$ python -q
>>> import numpy as np
>>> np.set_printoptions(suppress=True, linewidth=160)
>>> def rnd(a):
...     return np.round(a, 1) + 0
... 
>>> M = np.array([[-4.0, -7.8, -10.1],
...     [2.0, 4.1, 4.9],
...     [2.1, 1.9, -1.1],
...     [0.0, -0.9, -3.0]])
>>> rng = np.random.default_rng(47)
>>> lab = rng.permutation(3)
>>> Y = M[:, lab] * rng.choice([-1, 1], 3)
>>> Y
array([[-4. , -7.8, 10.1],
       [ 2. ,  4.1, -4.9],
       [ 2.1,  1.9,  1.1],
       [ 0. , -0.9,  3. ]])
>>> left, _, VT = np.linalg.svd(M.T @ Y)
>>> lab
array([0, 1, 2])
>>> rnd(np.linalg.lstsq(M, Y)[0])
array([[ 1.,  0.,  0.],
       [ 0.,  1.,  0.],
       [ 0.,  0., -1.]])
>>> left, sv, VT = np.linalg.svd(M)
>>> np.argmax(sv[:-1] / (sv[1:] + 1e-6)) + 1
np.int64(2)
>>> Y = left[:, :2] @ np.diag(sv[:2]) @ VT[:2]
>>> rnd(np.abs(M - Y).max())
np.float64(0.1)
>>> blk = np.stack([M, 2 * M, M[::-1]])
>>> rnd(np.einsum("bij,cij->bc", blk, blk))
array([[242.7, 485.4,  87.8],
       [485.4, 970.8, 175.7],
       [ 87.8, 175.7, 242.7]])
>>> rnd(blk.sum(axis=0))
array([[-12. , -24.3, -33.3],
       [  8.1,  14.2,  13.6],
       [  8.3,   9.8,   1.6],
       [ -4. , -10.5, -19.1]])
>>> blk.shape
(3, 4, 3)
>>> (blk @ M.T).shape
(3, 4, 4)
>>> x = np.array([1, -2, 0])
>>> rnd(np.einsum("ij,j->i", M, x))
array([11.6, -6.2, -1.7,  1.8])
>>> rnd((M * x).sum(axis=1))
array([11.6, -6.2, -1.7,  1.8])
>>> M @ np.ones(3)
array([-21.9,  11. ,   2.9,  -3.9])
>>> np.linalg.norm(M @ x) <= np.linalg.norm(M, 2) * np.linalg.norm(x) + 1e-9
np.True_
>>> np.sign((M @ x).round(6))
array([ 1., -1., -1.,  1.])
>>> data = np.load("mat.npy")
>>> data
array([[ 6, -6,  2],
       [ 3, -3,  1],
       [ 6, -6,  2],
       [ 0,  0,  0]])
>>> # row 2 repeats row 0
>>> left, sv, VT = np.linalg.svd(data)
>>> vecs = VT[:(sv > 1e-8).sum()]
>>> x = data[0] + -3 * data[3] + rng.integers(2) * np.eye(3)[0]
>>> x
array([ 6., -6.,  2.])
>>> rnd(np.linalg.norm(x - vecs.T @ vecs @ x))
np.float64(0.0)
>>> rnd(vecs.T @ vecs)
array([[ 0.5, -0.5,  0.2],
       [-0.5,  0.5, -0.2],
       [ 0.2, -0.2,  0.1]])
